>>> import numpy as np
>>> np.set_printoptions(precision=2, suppress=True, linewidth=100)
>>> def rd(a):
...     return np.round(a, 2) + 0
... 
>>> F = 2 * np.eye(7) + np.ones((7, 7))
>>> F
array([[3., 1., 1., 1., 1., 1., 1.],
       [1., 3., 1., 1., 1., 1., 1.],
       [1., 1., 3., 1., 1., 1., 1.],
       [1., 1., 1., 3., 1., 1., 1.],
       [1., 1., 1., 1., 3., 1., 1.],
       [1., 1., 1., 1., 1., 3., 1.],
       [1., 1., 1., 1., 1., 1., 3.]])
>>> rng = np.random.default_rng(3283)
>>> idx = rng.permutation(7)
>>> idx
array([6, 1, 3, 0, 5, 2, 4])
>>> B = F[idx][:, idx]
>>> np.trace(B)
np.float64(21.0)
>>> print(rd(np.sort(np.abs(np.linalg.eigvals(B)))))
[2. 2. 2. 2. 2. 2. 9.]
>>> vals, evecs = np.linalg.eigh(F)
>>> vec = np.array([1, -1, -2, 2, 2, 0, -1])
>>> rd(vec @ F @ vec / (vec @ vec)), rd(vals[0]), rd(vals[-1])
(np.float64(2.07), np.float64(2.0), np.float64(9.0))
>>> rd(evecs * np.maximum(vals, 0) @ evecs.T)
array([[3., 1., 1., 1., 1., 1., 1.],
       [1., 3., 1., 1., 1., 1., 1.],
       [1., 1., 3., 1., 1., 1., 1.],
       [1., 1., 1., 3., 1., 1., 1.],
       [1., 1., 1., 1., 3., 1., 1.],
       [1., 1., 1., 1., 1., 3., 1.],
       [1., 1., 1., 1., 1., 1., 3.]])
>>> rd(evecs * np.abs(vals) @ evecs.T)
array([[3., 1., 1., 1., 1., 1., 1.],
       [1., 3., 1., 1., 1., 1., 1.],
       [1., 1., 3., 1., 1., 1., 1.],
       [1., 1., 1., 3., 1., 1., 1.],
       [1., 1., 1., 1., 3., 1., 1.],
       [1., 1., 1., 1., 1., 3., 1.],
       [1., 1., 1., 1., 1., 1., 3.]])
>>> vec @ F @ vec
np.float64(31.0)
>>> np.abs(F).sum(axis=1).max(), rd(np.abs(vals).max())
(np.float64(9.0), np.float64(9.0))
>>> rd(np.linalg.eigvalsh(F[1:, 1:]))
array([2., 2., 2., 2., 2., 8.])
